% python3 -q
>>> import numpy as np
>>> import numpy.linalg as la
>>> np.set_printoptions(precision=2, suppress=True, linewidth=140, sign=" ")
>>> m1 = np.load("a.npy")
>>> print(m1)
[[ -2.91  -4.97  -7.88  -2.09   3.88  -2.85  -0.12  -2.91   2.97]
 [ -1.69  -4.56  -6.26  -3.31   2.26  -0.82  -1.74  -1.69   2.56]
 [ -2.09  -4.7   -6.78  -2.91   2.78  -1.48  -1.22  -2.09   2.7 ]
 [ -1.66  -4.55  -6.21  -3.34   2.21  -0.76  -1.79  -1.66   2.55]
 [ -0.62  -4.21  -4.83  -4.38   0.83   0.96  -3.17  -0.62   2.21]
 [ -3.92  -5.31  -9.23  -1.08   5.23  -4.54   1.23  -3.92   3.31]
 [ -7.05  -6.35 -13.4    2.05   9.4   -9.75   5.4   -7.05   4.35]
 [ -1.13  -4.38  -5.51  -3.87   1.51   0.11  -2.49  -1.13   2.38]
 [ -1.77  -4.59  -6.36  -3.23   2.36  -0.95  -1.64  -1.77   2.59]
 [  4.13  -2.62   1.51  -9.13  -5.51   8.89  -9.51   4.13   0.62]
 [ -0.15  -4.05  -4.2   -4.85   0.2    1.75  -3.8   -0.15   2.05]
 [  1.66  -3.45  -1.79  -6.66  -2.21   4.76  -6.21   1.66   1.45]
 [  3.59  -2.8    0.79  -8.59  -4.79   7.98  -8.79   3.59   0.8 ]]
>>> # null space of dimension 4
>>> out = np.array([[0, 0],
...     [0, 2],
...     [2, 2],
...     [1, 3],
...     [0, 1],
...     [0, 1],
...     [3, 0],
...     [2, 0],
...     [0, 1]])
>>> print(np.einsum("ij->j", m1))
[-13.61 -56.54 -70.15 -51.39  18.15   3.3  -33.85 -13.61  30.54]
>>> print(np.einsum("ij,ij->i", m1, m1))
[ 140.11   92.01  103.96   91.1    77.55  205.72  555.     81.23   94.09  326.83   79.35  133.18  272.56]
>>> print(np.vstack([m1, out.T]).shape)
(15, 9)
>>> print(la.matrix_rank(np.vstack([m1, out.T])))
7
>>> left, s, Vt = la.svd(m1)
>>> V = Vt[:(s > 1e-8).sum()]
>>> rng = np.random.default_rng(464755)
>>> x = m1[1] + 3 * m1[5] + rng.integers(2) * np.eye(9)[5]
>>> print(x)
[-13.45 -20.49 -33.95  -6.55  17.95 -13.44   1.95 -13.45  12.49]
>>> print(np.diag(V.T @ V))
[ 0.39  0.52  0.65  0.55  0.33  1.    0.65  0.39  0.52]
>>> print(np.allclose(V.T @ V @ x, x))
True
>>> left, s, Vt = la.svd(m1, full_matrices=False)
>>> print(round(float(np.sqrt((s ** 2).sum())), 2), np.round(la.norm(m1), 2))
47.46 47.46
>>> print(np.abs(Vt[0]))
[ 0.29  0.32  0.61  0.02  0.39  0.38  0.17  0.29  0.21]
>>> print(np.round(left.T @ left, 2) + 0)
[[ 1.  0.  0.  0.  0.  0.  0.  0.  0.]
 [ 0.  1.  0.  0.  0.  0.  0.  0.  0.]
 [ 0.  0.  1.  0.  0.  0.  0.  0.  0.]
 [ 0.  0.  0.  1.  0.  0.  0.  0.  0.]
 [ 0.  0.  0.  0.  1.  0.  0.  0.  0.]
 [ 0.  0.  0.  0.  0.  1.  0.  0.  0.]
 [ 0.  0.  0.  0.  0.  0.  1.  0.  0.]
 [ 0.  0.  0.  0.  0.  0.  0.  1.  0.]
 [ 0.  0.  0.  0.  0.  0.  0.  0.  1.]]
>>> print((s > 1e-8).sum())
5
>>> print(left.shape, s.shape, Vt.shape)
(13, 9) (9,) (9, 9)
>>> r0, r1 = m1[11], m1[8]
>>> print(np.round(r0 @ r0, 2))
133.18
>>> pr = (r0 @ r1) / (r0 @ r0) * r0
>>> print(np.round(la.norm(r0 + r1) ** 2 + la.norm(r0 - r1) ** 2, 2))
454.54
>>> print(pr)
[ 0.59 -1.22 -0.63 -2.35 -0.78  1.68 -2.19  0.59  0.51]
>>> r = la.matrix_rank(m1)
>>> print(r)
5
>>> null = la.svd(m1)[2][r:].T
>>> print(np.allclose(m1 @ null, 0))
True
>>> print([int(la.matrix_rank(np.delete(m1, i, axis=0))) for i in range(13)])
[5, 5, 5, 5, 5, 5, 5, 5, 5, 5, 5, 5, 4]
>>> print(la.matrix_rank(m1.T @ m1), la.matrix_rank(m1 @ m1.T))
5 5
>>> print([int(la.matrix_rank(m1[:i])) for i in range(1, len(m1) + 1)])
[1, 2, 3, 4, 4, 4, 4, 4, 4, 4, 4, 4, 5]
>>> print(np.round(null @ null.T, 2) + 0)
[[ 0.61 -0.03 -0.13  0.22  0.    0.   -0.13 -0.39 -0.03]
 [-0.03  0.48 -0.08 -0.07  0.    0.   -0.08 -0.03  0.48]
 [-0.13 -0.08  0.35 -0.26  0.33  0.    0.02 -0.13 -0.08]
 [ 0.22 -0.07 -0.26  0.45  0.    0.   -0.26  0.22 -0.07]
 [ 0.    0.    0.33  0.    0.67  0.   -0.33  0.    0.  ]
 [ 0.    0.    0.    0.    0.    0.    0.    0.    0.  ]
 [-0.13 -0.08  0.02 -0.26 -0.33  0.    0.35 -0.13 -0.08]
 [-0.39 -0.03 -0.13  0.22  0.    0.   -0.13  0.61 -0.03]
 [-0.03  0.48 -0.08 -0.07  0.    0.   -0.08 -0.03  0.48]]
>>> F = np.load("case12.npy")
>>> print(F)
[[  0.32  10.59   3.94  -4.6   -7.52   2.28   2.96   4.49   4.04]
 [  0.28 -11.05  -1.14  10.23  -7.58   3.55  13.87   9.66  -2.07]
 [ -5.01   0.93   5.88  -4.46   0.21   9.45   1.86   9.35  10.56]
 [-14.5   -0.95  -7.76   1.82   1.1    4.35   5.36  -1.4   -9.79]
 [  1.45   7.5   -1.13  -7.24  11.87  11.94  -6.39  -7.95   7.89]
 [  6.37   0.53  -3.56  -5.18  -9.48   3.79  -4.09  -9.9    0.15]
 [  2.76 -18.55   1.59   0.2    2.89   8.23   3.07   9.79   5.56]
 [  5.07  -1.95  -1.37   0.28   1.13   5.28  -5.22   5.51  -9.1 ]
 [  0.25   9.28   1.43   6.14   1.43 -22.66  -2.35 -17.06  -5.73]
 [  6.05  -0.55  -9.71   0.98  -1.36  -1.61  -1.21  -5.75   7.15]
 [ -1.04   7.85  -2.66  -4.    -0.05   8.85 -10.15   0.67   4.13]
 [ -2.44  -4.9    7.19  -0.19  -6.33   2.79  -5.42   4.39   5.05]
 [-15.09  -0.18   4.75  -7.46  -2.52  -1.48   2.73  10.39   0.83]
 [-11.06   0.83  -6.92   9.77  -5.21  -1.26 -13.01  -2.62  -4.52]
 [ -0.28  18.23  -7.83  -4.03   6.9    3.97  -9.57  -7.08   7.56]
 [ -3.78  -5.7    4.48  -9.05   1.79  -7.91   4.1    5.61 -10.11]
 [  6.54  -1.76   2.77  -3.     5.64   3.09  -3.56  -3.85  12.66]
 [  7.83  -0.5   -1.37  -4.87  -2.66   3.12 -11.7    6.97  -3.4 ]
 [ -2.74   5.83  -3.96  -3.55   2.95  -8.84   0.58  -9.88  -7.49]
 [ -2.58  -5.13   6.45  11.66  -6.9    1.98   3.44   7.14   3.32]
 [  1.95  -3.42 -10.86  -6.02   9.05   1.55   2.77  11.11  -4.21]
 [ -4.9    0.83  -9.81  -7.13   7.29  -0.26   4.08  -3.21   1.05]
 [  8.27  -4.57  -2.05  -7.02 -16.45   5.38  -2.37   1.29  -2.26]
 [  6.5   -2.92   6.9    9.47  -9.47   6.18   4.15   4.83   1.85]
 [ -0.44  -2.9    7.76  15.79  -5.54   7.43   0.13   2.55  -5.3 ]
 [  1.71 -11.65  -2.49  -7.42  -7.67   2.27   5.51   8.31 -10.12]
 [ -1.39  -4.2  -15.87  -6.63  -0.65  -2.     0.8   -7.11  -8.01]
 [ 10.4   -2.2   11.5    6.03   4.43  14.77 -10.81  -6.9    8.59]
 [  1.57   2.93  -8.19  -5.76  -1.99   3.92  -2.16  -1.91  -1.91]
 [  5.41  -2.31 -11.49  -2.82  -2.44 -12.4   -0.44  -2.99  -7.69]
 [ -0.43  -7.34   1.21   1.23  -1.1   -1.73   5.63   2.05  -9.1 ]]
>>> x = np.array([2, 4, 5, 5, 5, 1, 5, 3, 2])
>>> target = F @ x
>>> print(la.lstsq(F, target)[0])
[ 2.  4.  5.  5.  5.  1.  5.  3.  2.]
>>> target = target + 0.3 * rng.normal(size=31)
>>> print(target)
[  40.39   61.46   69.54  -49.85   22.01 -122.18   18.53  -19.59  -14.29  -50.79  -35.65  -21.88  -12.04 -114.24   -2.33  -35.28   31.96
  -72.27  -55.57   77.43   -8.58  -42.17 -136.83   81.     82.45  -95.45 -171.05   78.89  -81.62 -120.33   -9.36]
>>> beta, *_ = la.lstsq(F, target)
>>> print(np.round(F.T @ (target - F @ beta), 2) + 0)
[ 0.  0.  0.  0.  0.  0.  0.  0.  0.]
>>> print([round(float(la.norm(la.solve(F.T @ F + lam * np.eye(9), F.T @ target))), 2) for lam in (0, 1, 10, 100)])
[11.57, 11.56, 11.42, 10.26]
>>> print(beta)
[ 2.02  4.    5.    5.    5.    0.98  5.    3.01  2.  ]
>>> print(la.matrix_rank(m1, rtol=0.1))
2
>>> print(round(float(la.norm(m1, 2) / la.norm(m1)), 2))
0.77
>>> arr = np.array([[1, 3, 2], [2, 0, 2], [1, 3, 2], [0, 0, 2]])
>>> # rows 0 and 2 are equal
>>> O = arr.astype(float).copy()
>>> for j in range(3):
...     O[:, j] -= O[:, :j] @ (O[:, :j].T @ O[:, j])
...     O[:, j] /= la.norm(O[:, j])
... 
>>> print(np.round(O.T @ arr, 2) + 0)
[[ 2.45  2.45  3.27]
 [ 0.    3.46  1.15]
 [ 0.    0.    2.  ]]
>>> x = np.array([-3, 0, -3])
>>> target = arr @ x
>>> print(target)
[ -9 -12  -9  -6]
>>> print(la.solve(arr.T @ arr, arr.T @ target))
[-3.  0. -3.]
>>> print(np.round(la.pinv(arr) @ arr, 2) + 0)
[[ 1.  0.  0.]
 [ 0.  1.  0.]
 [ 0.  0.  1.]]
>>> target = target + 0.05 * rng.normal(size=4)
>>> print(target)
[ -9.14 -12.01  -8.93  -6.02]
>>> beta, *_ = la.lstsq(arr, target)
>>> print([round(float(la.norm(la.solve(arr.T @ arr + lam * np.eye(3), arr.T @ target))), 2) for lam in (0, 1, 10, 100)])
[4.25, 3.84, 2.53, 0.76]
>>> print(beta.round())
[-3. -0. -3.]
>>> print(np.round(arr.T @ (target - arr @ beta), 2) + 0)
[ 0.  0.  0.]
>>> print(round(la.norm(target - arr @ beta), 2))
0.15
>>> out = np.array([[-2, 3], [0, -5], [5, 4]])
>>> print(np.einsum("ik,kj->ij", arr, out))
[[ 8 -4]
 [ 6 14]
 [ 8 -4]
 [10  8]]
>>> print(arr @ out)
[[ 8 -4]
 [ 6 14]
 [ 8 -4]
 [10  8]]
>>> print(np.einsum("ij->j", arr))
[ 4  6  8]
>>> print(np.vstack([arr, out.T]).shape)
(6, 3)
